>>> import numpy as np
>>> from numpy import linalg as LA
>>> np.set_printoptions(suppress=True, linewidth=120)
>>> W0 = np.array([[4, 0, 4], [0, 3, 0], [4, 0, 3]])
>>> w, V = LA.eig(W0)
>>> np.round(np.sort(LA.eigvals(W0.T)), 1)
array([-0.5,  3. ,  7.5])
>>> np.round(np.sort(LA.eigvals(W0 @ W0)), 1)
array([ 0.3,  9. , 56.7])
>>> np.round(W0 @ V[:, 0] - w[0] * V[:, 0], 1) + 0
array([0., 0., 0.])
>>> data = np.load("test17.npy")
>>> data
array([[ 1,  3, -2,  0,  2],
       [ 8, 10,  5,  7,  9],
       [ 7,  9,  4,  6,  8],
       [ 2,  4, -1,  1,  3],
       [ 9, 11,  6,  8, 10],
       [ 2,  4, -1,  1,  3]])
>>> Uu, sv, vt = LA.svd(data)
>>> np.argmax(sv[:-1] / (sv[1:] + 1e-6)) + 1
np.int64(2)
>>> A2 = Uu[:, :2] @ np.diag(sv[:2]) @ vt[:2]
>>> np.round(np.abs(data - A2).max(), 1)
np.float64(0.0)
>>> LA.matrix_rank(data, rtol=0.05)
np.int64(2)
>>> LA.cond(data) > 100
np.True_
>>> rk = LA.matrix_rank(data)
>>> rk
np.int64(2)
>>> ns = LA.svd(data)[2][rk:].T
>>> [int(LA.matrix_rank(data[:i])) for i in range(1, len(data) + 1)]
[1, 2, 2, 2, 2, 2]
>>> np.round(ns @ ns.T, 1) + 0
array([[ 0.8, -0.2, -0.2, -0.2, -0.2],
       [-0.2,  0.5,  0.2, -0.1, -0.4],
       [-0.2,  0.2,  0.3, -0.4,  0. ],
       [-0.2, -0.1, -0.4,  0.8, -0.1],
       [-0.2, -0.4,  0. , -0.1,  0.7]])
>>> [int(LA.matrix_rank(data[:, :j + 1])) for j in range(5)]
[1, 2, 2, 2, 2]
>>> A2 = np.array([[1, 1], [3, 0], [3, 1]])
>>> A = np.tile(A2, (2, 3))
>>> A
array([[1, 1, 1, 1, 1, 1],
       [3, 0, 3, 0, 3, 0],
       [3, 1, 3, 1, 3, 1],
       [1, 1, 1, 1, 1, 1],
       [3, 0, 3, 0, 3, 0],
       [3, 1, 3, 1, 3, 1]])
>>> w1 = np.array([[4, 1, -3],
...     [-4, -3, 1],
...     [4, -4, 3],
...     [4, 0, 2],
...     [0, 5, -3],
...     [4, -4, -5]])
>>> beta = np.array([1, 0, -3])
>>> hid = np.maximum(A @ w1 + beta, 0)
>>> LA.matrix_rank(hid)
np.int64(2)
>>> (hid > 0).astype(int)
array([[1, 0, 0],
       [1, 1, 0],
       [1, 0, 0],
       [1, 0, 0],
       [1, 1, 0],
       [1, 0, 0]])
>>> W2 = np.array([[1, 0], [-3, -1], [1, 0]])
>>> hid @ W2
array([[13,  0],
       [ 7, -6],
       [29,  0],
       [13,  0],
       [ 7, -6],
       [29,  0]])
>>> w1 @ W2
array([[ -2,  -1],
       [  6,   3],
       [ 19,   4],
       [  6,   0],
       [-18,  -5],
       [ 11,   4]])
>>> Uu, sv, vt = LA.svd(A, full_matrices=False)
>>> np.round(np.abs(vt[0]), 1)
array([0.6, 0.1, 0.6, 0.1, 0.6, 0.1])
>>> np.round(sv / sv[0], 1) + 0
array([1. , 0.2, 0. , 0. , 0. , 0. ])
>>> np.abs(Uu[:, 0]).round(6).argmax()
np.int64(2)
>>> np.round(Uu.T @ Uu, 1) + 0
array([[1., 0., 0., 0., 0., 0.],
       [0., 1., 0., 0., 0., 0.],
       [0., 0., 1., 0., 0., 0.],
       [0., 0., 0., 1., 0., 0.],
       [0., 0., 0., 0., 1., 0.],
       [0., 0., 0., 0., 0., 1.]])
>>> np.round(vt @ vt.T, 1) + 0
array([[1., 0., 0., 0., 0., 0.],
       [0., 1., 0., 0., 0., 0.],
       [0., 0., 1., 0., 0., 0.],
       [0., 0., 0., 1., 0., 0.],
       [0., 0., 0., 0., 1., 0.],
       [0., 0., 0., 0., 0., 1.]])
>>> np.round(Uu.T @ A @ vt.T, 1) + 0
array([[10.9,  0. ,  0. ,  0. ,  0. ,  0. ],
       [ 0. ,  2.6,  0. ,  0. ,  0. ,  0. ],
       [ 0. ,  0. ,  0. ,  0. ,  0. ,  0. ],
       [ 0. ,  0. ,  0. ,  0. ,  0. ,  0. ],
       [ 0. ,  0. ,  0. ,  0. ,  0. ,  0. ],
       [ 0. ,  0. ,  0. ,  0. ,  0. ,  0. ]])
>>> np.allclose(Uu * sv @ vt, A)
True
>>> sv.round(1) + 0
array([10.9,  2.6,  0. ,  0. ,  0. ,  0. ])
>>> rk = LA.matrix_rank(A)
>>> rk
np.int64(2)
>>> ns = LA.svd(A)[2][rk:].T
>>> [int(LA.matrix_rank(A[:, :j + 1])) for j in range(6)]
[1, 2, 2, 2, 2, 2]
>>> np.round(ns @ ns.T, 1) + 0
array([[ 0.7,  0. , -0.3,  0. , -0.3,  0. ],
       [ 0. ,  0.7,  0. , -0.3,  0. , -0.3],
       [-0.3,  0. ,  0.7,  0. , -0.3,  0. ],
       [ 0. , -0.3,  0. ,  0.7,  0. , -0.3],
       [-0.3,  0. , -0.3,  0. ,  0.7,  0. ],
       [ 0. , -0.3,  0. , -0.3,  0. ,  0.7]])
>>> np.round(A @ ns, 1) + 0
array([[0., 0., 0., 0.],
       [0., 0., 0., 0.],
       [0., 0., 0., 0.],
       [0., 0., 0., 0.],
       [0., 0., 0., 0.],
       [0., 0., 0., 0.]])
>>> [int(LA.matrix_rank(np.delete(A, i, axis=0))) for i in range(6)]
[2, 2, 2, 2, 2, 2]
>>> rng = np.random.default_rng(33)
>>> idx = rng.permutation(3)
>>> idx
array([0, 1, 2])
>>> A2 = W0[idx][:, idx]
>>> round(LA.det(A2), 1), np.round(LA.det(W0[idx]), 1)
(np.float64(-12.0), np.float64(-12.0))
>>> A2
array([[4, 0, 4],
       [0, 3, 0],
       [4, 0, 3]])
>>> np.round(np.sort(np.abs(LA.eigvals(A2))), 1)
array([0.5, 3. , 7.5])
>>> try:
...     LA.inv(A)
... except LA.LinAlgError as e:
...     print("failed:", e)
... 
failed: Singular matrix
>>> np.unique(A.round(6), axis=0).shape
(3, 6)
>>> np.abs(np.diag(LA.qr(A)[1])) > 1e-9
array([ True,  True, False, False, False, False])
>>> round(float(np.trace(LA.pinv(A) @ A)), 1)
2.0
>>> np.allclose(A[:-1].T @ LA.lstsq(A[:-1].T, A[-1])[0], A[-1])
True
>>> mat = np.triu(rng.random((6, 6)) < 0.4, 1).astype(int)
>>> mat = mat + mat.T
>>> mat
array([[0, 1, 0, 1, 0, 0],
       [1, 0, 1, 1, 1, 1],
       [0, 1, 0, 1, 0, 0],
       [1, 1, 1, 0, 0, 0],
       [0, 1, 0, 0, 0, 0],
       [0, 1, 0, 0, 0, 0]])
>>> Uu, sv, vt = LA.svd(mat, full_matrices=False)
>>> np.abs(Uu[:, 0]).round(6).argmax()
np.int64(1)
>>> sv.round(1) + 0
array([2.8, 2. , 1.3, 0.5, 0. , 0. ])
>>> np.argwhere(np.triu(mat))
array([[0, 1],
       [0, 3],
       [1, 2],
       [1, 3],
       [1, 4],
       [1, 5],
       [2, 3]])
>>> np.trace(mat @ mat @ mat) // 6
np.int64(2)
>>> Lm = np.diag(mat.sum(axis=1)) - mat
>>> round(LA.det(Lm[1:, 1:]))
8
>>> (LA.eigvalsh(Lm) < 1e-8).sum()
np.int64(1)
>>> Lm
array([[ 2, -1,  0, -1,  0,  0],
       [-1,  5, -1, -1, -1, -1],
       [ 0, -1,  2, -1,  0,  0],
       [-1, -1, -1,  3,  0,  0],
       [ 0, -1,  0,  0,  1,  0],
       [ 0, -1,  0,  0,  0,  1]])
>>> rk = LA.matrix_rank(mat)
>>> rk
np.int64(4)
>>> ns = LA.svd(mat)[2][rk:].T
>>> [int(LA.matrix_rank(mat[:i])) for i in range(1, len(mat) + 1)]
[1, 2, 2, 3, 4, 4]
>>> np.allclose(mat @ ns, 0)
True
>>> np.round(ns @ ns.T, 1) + 0
array([[ 0.5,  0. , -0.5,  0. ,  0. ,  0. ],
       [ 0. ,  0. ,  0. ,  0. ,  0. ,  0. ],
       [-0.5,  0. ,  0.5,  0. ,  0. ,  0. ],
       [ 0. ,  0. ,  0. ,  0. ,  0. ,  0. ],
       [ 0. ,  0. ,  0. ,  0. ,  0.5, -0.5],
       [ 0. ,  0. ,  0. ,  0. , -0.5,  0.5]])
>>> LA.matrix_rank(mat.T @ mat), LA.matrix_rank(mat @ mat.T)
(np.int64(4), np.int64(4))
>>> [int(LA.matrix_rank(mat[:, :j + 1])) for j in range(6)]
[1, 2, 2, 3, 4, 4]
>>> K = np.load("x.npy")
>>> K.round(1) + 0
array([[ 0.1, -0.1,  0. ,  0. , -0.1,  0.3],
       [-0.1,  0.1,  0. ,  0. ,  0.1, -0.2],
       [ 0. ,  0. ,  0. ,  0. ,  0. ,  0.1],
       [ 0. ,  0. ,  0. ,  0. ,  0. ,  0. ],
       [-0.1,  0.1,  0. ,  0. ,  0.2, -0.3],
       [ 0.3, -0.2,  0.1,  0. , -0.3,  0.7]])
>>> [round(float(x), 1) for x in LA.svd(K, compute_uv=False)[:3]]
[1.0, 0.0, 0.0]
>>> np.argsort(-LA.norm(K, axis=0).round(6), kind="stable")[:3]
array([5, 4, 0])
>>> J = np.loadtxt("sample8.csv", delimiter=",")
>>> J.round(1) + 0
array([[-0.4,  0.1,  0.4, -0.7,  0.3,  0. ,  0.4],
       [-0.2, -0.2,  0.5, -0.2, -0.2,  0. , -0.8],
       [-0.5,  0.4, -0.4, -0.1, -0.5, -0.3, -0.1],
       [ 0.4,  0.4,  0.1, -0.2,  0.4, -0.6, -0.3],
       [ 0.1,  0.3,  0.7,  0.4, -0.4, -0.1,  0.4],
       [ 0.4, -0.6, -0.1, -0.4, -0.5, -0.4,  0.2],
       [ 0.5,  0.4, -0.1, -0.4, -0.3,  0.6, -0.1]])
>>> idx = rng.permutation(7)
>>> idx
array([1, 3, 6, 2, 0, 4, 5])
>>> A2 = J[idx][:, idx]
>>> round(float(LA.det(A2)), 1), round(float(LA.det(J[idx])), 1)
(1.0, 1.0)
>>> np.round(np.trace(A2), 1)
np.float64(-2.1)
>>> np.round(np.diag(A2), 1)
array([-0.2, -0.2, -0.1, -0.4, -0.4, -0.4, -0.4])
>>> A2.round(1) + 0
array([[-0.2, -0.2, -0.8,  0.5, -0.2, -0.2,  0. ],
       [ 0.4, -0.2, -0.3,  0.1,  0.4,  0.4, -0.6],
       [ 0.4, -0.4, -0.1, -0.1,  0.5, -0.3,  0.6],
       [ 0.4, -0.1, -0.1, -0.4, -0.5, -0.5, -0.3],
       [ 0.1, -0.7,  0.4,  0.4, -0.4,  0.3,  0. ],
       [ 0.3,  0.4,  0.4,  0.7,  0.1, -0.4, -0.1],
       [-0.6, -0.4,  0.2, -0.1,  0.4, -0.5, -0.4]])
>>> sv = 3 * 0.7 ** np.arange(3)
>>> O, _ = LA.qr(np.array([[-0.8, 0.4, -0.6], [-3.4, 1.1, -1.2], [1.0, 0.3, 1.2]]))
>>> feats = rng.normal(size=(30, 3)) * sv @ O
>>> feats.round(1)
array([[ 2. ,  0.6, -1.4],
       [ 0.5,  0.4,  1. ],
       [ 1.6,  1.4, -2.9],
       [ 0.3,  2.8, -2.1],
       [ 1.7, -0.3,  1.9],
       [-2.2,  0.3,  2.8],
       [ 0.6, -0.4, -5.7],
       [ 1.6,  2.1, -4. ],
       [ 0.5,  1.1,  2.8],
       [ 2.1, -1.2, -0.7],
       [-0.8,  2. , -2.9],
       [-0.7, -0.1, -0.1],
       [-0.3, -0.3,  3.2],
       [ 1.7, -0.3,  5.9],
       [ 1.4,  1.2, -6.2],
       [-2.1, -0.2, -1.3],
       [ 0.5,  0.2, -1.7],
       [-0.4, -0.8,  1.6],
       [ 0.3,  1.5, -0.6],
       [-1.3,  0.4, -5. ],
       [ 0.5, -2.7, -0.2],
       [ 1.3,  1.1, -0.1],
       [-1.4,  1.4,  1.1],
       [ 0.8, -1.3,  1. ],
       [-1.5, -0.7,  1.6],
       [ 2.4,  1.2,  1.1],
       [ 0.2, -1.6,  0.7],
       [ 1.1, -1.1, -1.3],
       [ 4.7, -2.2,  4.8],
       [ 2.9,  0.1, -3. ]])
>>> idx = feats[:, 0] > np.median(feats[:, 0])
>>> f = feats[idx].mean(axis=0) - feats[~idx].mean(axis=0)
>>> round(float((((feats - feats.mean(axis=0)) @ f > 0) == idx).mean()), 1)
0.9
>>> f.round(1)
array([ 2.3, -0.5, -0.8])
>>> ((feats - feats.mean(axis=0)) @ f > 0).astype(int)
array([1, 0, 1, 0, 1, 0, 1, 1, 0, 1, 0, 0, 0, 0, 1, 0, 1, 0, 0, 0, 1, 1, 0, 1, 0, 1, 0, 1, 1, 1])
>>> m1 = np.load("block4.npy")
>>> m1
array([[0, 2, 0, 0, 0, 1, 0],
       [0, 2, 0, 0, 0, 5, 0],
       [0, 0, 0, 0, 0, 1, 0],
       [2, 4, 2, 3, 5, 3, 0],
       [1, 8, 0, 1, 0, 5, 2],
       [0, 0, 2, 0, 2, 3, 0],
       [0, 0, 2, 0, 4, 1, 0],
       [0, 0, 0, 0, 0, 1, 0],
       [0, 0, 0, 0, 0, 4, 0],
       [2, 2, 2, 0, 6, 1, 0],
       [0, 2, 0, 0, 0, 1, 0],
       [0, 0, 0, 0, 1, 1, 0],
       [0, 0, 0, 0, 1, 1, 0]])
>>> A2 = m1 / LA.norm(m1, axis=1, keepdims=True)
>>> C2 = A2 @ A2.T
>>> np.argwhere(np.triu(np.abs(C2) > 0.95, 1))
array([[ 0,  4],
       [ 0, 10],
       [ 2,  7],
       [ 2,  8],
       [ 4, 10],
       [ 7,  8],
       [11, 12]])
>>> np.round(LA.norm(A2, axis=1), 1)
array([1., 1., 1., 1., 1., 1., 1., 1., 1., 1., 1., 1., 1.])
>>> C2[10].round(1)
array([1. , 0.7, 0.4, 0.6, 1. , 0.3, 0.1, 0.4, 0.4, 0.3, 1. , 0.3, 0.3])
>>> (C2 - 2 * np.eye(13)).round(6).argmax(axis=1)
array([10,  2,  7,  9,  0, 11,  9,  2,  2,  6,  0, 12, 11])
>>> vec = np.array([3, 3, 1, 0, 3, 2, 0])
>>> target = m1 @ vec
>>> beta, lr = np.zeros(7), 1 / LA.norm(m1, 2) ** 2
>>> for i in range(250):
...     beta -= lr * m1.T @ (m1 @ beta - target)
...     if i % 50 == 0: print(i, round(LA.norm(m1 @ beta - target), 1))
... 
0 8.5
50 1.6
100 1.1
150 0.9
200 0.7
>>> beta.round(1)
array([2.4, 3. , 0.7, 0.2, 3.2, 2. , 0.1])
>>> vec = np.array([0, 9, 0, 2, 1, 0, 5])
>>> np.sign((m1 @ vec).round(6))
array([1, 1, 0, 1, 1, 1, 1, 0, 0, 1, 1, 1, 1])
>>> vec @ m1
Traceback (most recent call last):
  File "<python-input-118>", line 1, in <module>
    vec @ m1
    ~~~~^~~~
ValueError: matmul: Input operand 1 has a mismatch in its core dimension 0, with gufunc signature (n?,k),(k,m?)->(n?,m?) (size 13 is different from 7)
>>> (m1 @ vec).argmax()
np.int64(4)
